$ ipython --no-banner

In [1]: import numpy as np

In [2]: np.set_printoptions(precision=2, suppress=True, linewidth=140, floatmode="fixed")

In [3]: K = np.load("run1.npy")

In [4]: K
Out[4]: 
array([[ -2,   4,   5, -10],
       [  2,   4,  -5, -10],
       [ -4,   8,  -5,  10],
       [  4,   8,   5,  10]])

In [5]: W1 = np.array([[-1, 2, -3], [-3, 0, 3], [-1, 0, 2], [-2, 0, 2]])

In [6]: c = np.array([-7, 3, 4])

In [7]: act = np.maximum(K @ W1 + c, 0)

In [8]: print(np.linalg.matrix_rank(act))
3

In [9]: print(act)
[[ 0  0 12]
 [ 4  7  0]
 [ 0  0 50]
 [ 0 11 46]]

In [10]: Z = np.array([[-1, 0], [-3, 2], [2, -2]])

In [11]: act @ Z
Out[11]: 
array([[  24,  -24],
       [ -25,   14],
       [ 100, -100],
       [  59,  -70]])

In [12]: (act @ Z).round(6).argmax(axis=1)
Out[12]: array([0, 1, 0, 0])

In [13]: round(np.linalg.det(K), 2)
Out[13]: np.float64(14400.0)

In [14]: O, vecs = np.linalg.qr(K[:, :3])[0], np.linalg.qr(K[:, 3:])[0]

In [15]: s = np.linalg.svd(O.T @ vecs, compute_uv=False)

In [16]: np.degrees(np.arccos(s.clip(0, 1)))
Out[16]: array([71.57])

In [17]: blk = np.stack([K, -3 * K, K[::-1]])

In [18]: (blk @ K.T).shape
Out[18]: (3, 4, 4)

In [19]: np.linalg.matrix_rank(blk)
Out[19]: array([4, 4, 4])

In [20]: x0 = np.array([0, 4, 5, 4])

In [21]: rhs = K @ x0

In [22]: c, lr = np.zeros(4), 1 / np.linalg.norm(K, 2) ** 2

In [23]: for i in range(50):
    ...:     c -= lr * K.T @ (K @ c - rhs)
    ...:     if i % 10 == 0: print(i, round(np.linalg.norm(K @ c - rhs), 2))
    ...: 
0 43.29
10 3.99
20 1.47
30 0.64
40 0.28

In [24]: c
Out[24]: array([0.02, 4.00, 4.99, 4.00])

In [25]: E = np.loadtxt("dump.csv", delimiter=",")

In [26]: E
Out[26]: 
array([[-0.45,  1.05,  0.49, -0.27, -1.02, -0.09, -0.49,  1.06,  1.00, -0.69, -1.18],
       [ 2.04, -5.10, -3.06,  1.25,  4.87, -0.06,  2.12, -5.14, -4.12,  4.09,  5.10],
       [ 2.30, -5.66, -3.54,  1.21,  5.80,  0.01,  2.34, -5.47, -4.49,  4.36,  5.72],
       [-0.82,  2.25,  1.41, -0.64, -2.09,  0.01, -0.74,  2.19,  1.77, -1.87, -2.04],
       [ 3.39, -8.67, -5.20,  1.78,  8.61,  0.05,  3.54, -8.61, -6.95,  6.79,  8.79],
       [ 0.14, -0.02,  0.04, -0.04, -0.01, -0.11,  0.05, -0.05,  0.04, -0.05,  0.08],
       [ 1.41, -3.77, -2.28,  0.51,  3.65, -0.01,  1.56, -3.73, -3.10,  3.15,  3.55],
       [ 1.09, -2.40, -1.60,  0.38,  2.42,  0.11,  1.02, -2.40, -2.13,  1.90,  2.34],
       [-1.79,  4.82,  2.80, -0.86, -4.78, -0.10, -1.71,  4.78,  3.72, -3.65, -4.86],
       [ 2.31, -5.57, -3.44,  0.99,  5.65, -0.10,  2.38, -5.61, -4.35,  4.38,  5.55],
       [-3.27,  8.15,  4.84, -1.68, -8.28, -0.14, -3.27,  8.08,  6.47, -6.56, -8.22],
       [ 1.40, -3.70, -2.29,  0.73,  3.64,  0.23,  1.45, -3.54, -2.78,  3.05,  3.71],
       [-0.93,  2.05,  1.23, -0.35, -2.19, -0.06, -0.98,  1.88,  1.64, -1.55, -2.12],
       [ 1.89, -4.35, -2.67,  0.80,  4.31, -0.04,  1.62, -4.30, -3.58,  3.48,  4.40],
       [ 1.13, -2.85, -1.82,  0.55,  2.84, -0.01,  1.22, -2.82, -2.29,  2.08,  2.76],
       [-2.91,  7.55,  4.56, -1.73, -7.40,  0.02, -3.07,  7.59,  6.12, -6.02, -7.36],
       [ 1.70, -3.96, -2.28,  0.75,  3.87, -0.10,  1.56, -3.99, -3.14,  3.27,  3.97],
       [ 3.23, -7.92, -4.88,  1.54,  7.88, -0.02,  3.20, -8.12, -6.40,  6.20,  8.06],
       [-1.74,  4.21,  2.57, -0.90, -4.09,  0.09, -1.76,  4.20,  3.37, -3.52, -4.11],
       [-2.37,  6.18,  3.64, -1.26, -6.10,  0.06, -2.36,  5.93,  4.98, -4.90, -6.22],
       [ 1.08, -2.48, -1.72,  0.44,  2.75, -0.09,  1.12, -2.49, -2.11,  2.21,  2.61],
       [ 1.32, -3.73, -2.24,  0.70,  3.58,  0.02,  1.21, -3.59, -2.95,  2.81,  3.74],
       [ 3.59, -8.47, -4.99,  1.73,  8.53,  0.02,  3.77, -8.50, -6.80,  6.77,  8.43],
       [ 2.93, -7.02, -4.38,  1.35,  7.05,  0.08,  2.97, -7.14, -5.75,  5.58,  7.08],
       [ 1.10, -3.03, -1.76,  0.66,  2.84, -0.07,  1.18, -2.86, -2.44,  2.20,  3.04],
       [ 1.21, -3.08, -1.82,  0.50,  3.20,  0.00,  1.16, -3.19, -2.38,  2.50,  3.21],
       [ 0.70, -1.39, -0.81,  0.26,  1.25,  0.00,  0.75, -1.16, -1.19,  0.95,  1.32],
       [-0.97,  2.54,  1.66, -0.47, -2.32, -0.03, -0.96,  2.48,  1.97, -1.89, -2.53]])

In [27]: rng = np.random.default_rng(64)

In [28]: Y = E + rng.integers(-2, 3, (28, 1)) @ rng.integers(-2, 3, (1, 11))

In [29]: print(Y)
[[ -0.45   1.05   0.49  -0.27  -1.02  -0.09  -0.49   1.06   1.00  -0.69  -1.18]
 [  0.04  -1.10  -5.06   1.25   6.87  -0.06   4.12  -3.14  -8.12   6.09   7.10]
 [  0.30  -1.66  -5.54   1.21   7.80   0.01   4.34  -3.47  -8.49   6.36   7.72]
 [ -0.82   2.25   1.41  -0.64  -2.09   0.01  -0.74   2.19   1.77  -1.87  -2.04]
 [  4.39 -10.67  -4.20   1.78   7.61   0.05   2.54  -9.61  -4.95   5.79   7.79]
 [  2.14  -4.02   2.04  -0.04  -2.01  -0.11  -1.95  -2.05   4.04  -2.05  -1.92]
 [  3.41  -7.77  -0.28   0.51   1.65  -0.01  -0.44  -5.73   0.90   1.15   1.55]
 [  2.09  -4.40  -0.60   0.38   1.42   0.11   0.02  -3.40  -0.13   0.90   1.34]
 [ -1.79   4.82   2.80  -0.86  -4.78  -0.10  -1.71   4.78   3.72  -3.65  -4.86]
 [  0.31  -1.57  -5.44   0.99   7.65  -0.10   4.38  -3.61  -8.35   6.38   7.55]
 [ -5.27  12.15   2.84  -1.68  -6.28  -0.14  -1.27  10.08   2.47  -4.56  -6.22]
 [  3.40  -7.70  -0.29   0.73   1.64   0.23  -0.55  -5.54   1.22   1.05   1.71]
 [ -0.93   2.05   1.23  -0.35  -2.19  -0.06  -0.98   1.88   1.64  -1.55  -2.12]
 [ -0.11  -0.35  -4.67   0.80   6.31  -0.04   3.62  -2.30  -7.58   5.48   6.40]
 [  0.13  -0.85  -2.82   0.55   3.84  -0.01   2.22  -1.82  -4.29   3.08   3.76]
 [ -3.91   9.55   3.56  -1.73  -6.40   0.02  -2.07   8.59   4.12  -5.02  -6.36]
 [ -0.30   0.04  -4.28   0.75   5.87  -0.10   3.56  -1.99  -7.14   5.27   5.97]
 [  5.23 -11.92  -2.88   1.54   5.88  -0.02   1.20 -10.12  -2.40   4.20   6.06]
 [ -2.74   6.21   1.57  -0.90  -3.09   0.09  -0.76   5.20   1.37  -2.52  -3.11]
 [ -0.37   2.18   5.64  -1.26  -8.10   0.06  -4.36   3.93   8.98  -6.90  -8.22]
 [  1.08  -2.48  -1.72   0.44   2.75  -0.09   1.12  -2.49  -2.11   2.21   2.61]
 [  1.32  -3.73  -2.24   0.70   3.58   0.02   1.21  -3.59  -2.95   2.81   3.74]
 [  3.59  -8.47  -4.99   1.73   8.53   0.02   3.77  -8.50  -6.80   6.77   8.43]
 [  2.93  -7.02  -4.38   1.35   7.05   0.08   2.97  -7.14  -5.75   5.58   7.08]
 [ -0.90   0.97  -3.76   0.66   4.84  -0.07   3.18  -0.86  -6.44   4.20   5.04]
 [  0.21  -1.08  -2.82   0.50   4.20   0.00   2.16  -2.19  -4.38   3.50   4.21]
 [  1.70  -3.39   0.19   0.26   0.25   0.00  -0.25  -2.16   0.81  -0.05   0.32]
 [  1.03  -1.46   3.66  -0.47  -4.32  -0.03  -2.96   0.48   5.97  -3.89  -4.53]]

In [30]: print(np.round(np.linalg.svd(Y - E, compute_uv=False), 2) + 0)
[29.75  0.00  0.00  0.00  0.00  0.00  0.00  0.00  0.00  0.00  0.00]

In [31]: np.linalg.matrix_rank(Y - E, tol=1e-8)
Out[31]: np.int64(1)
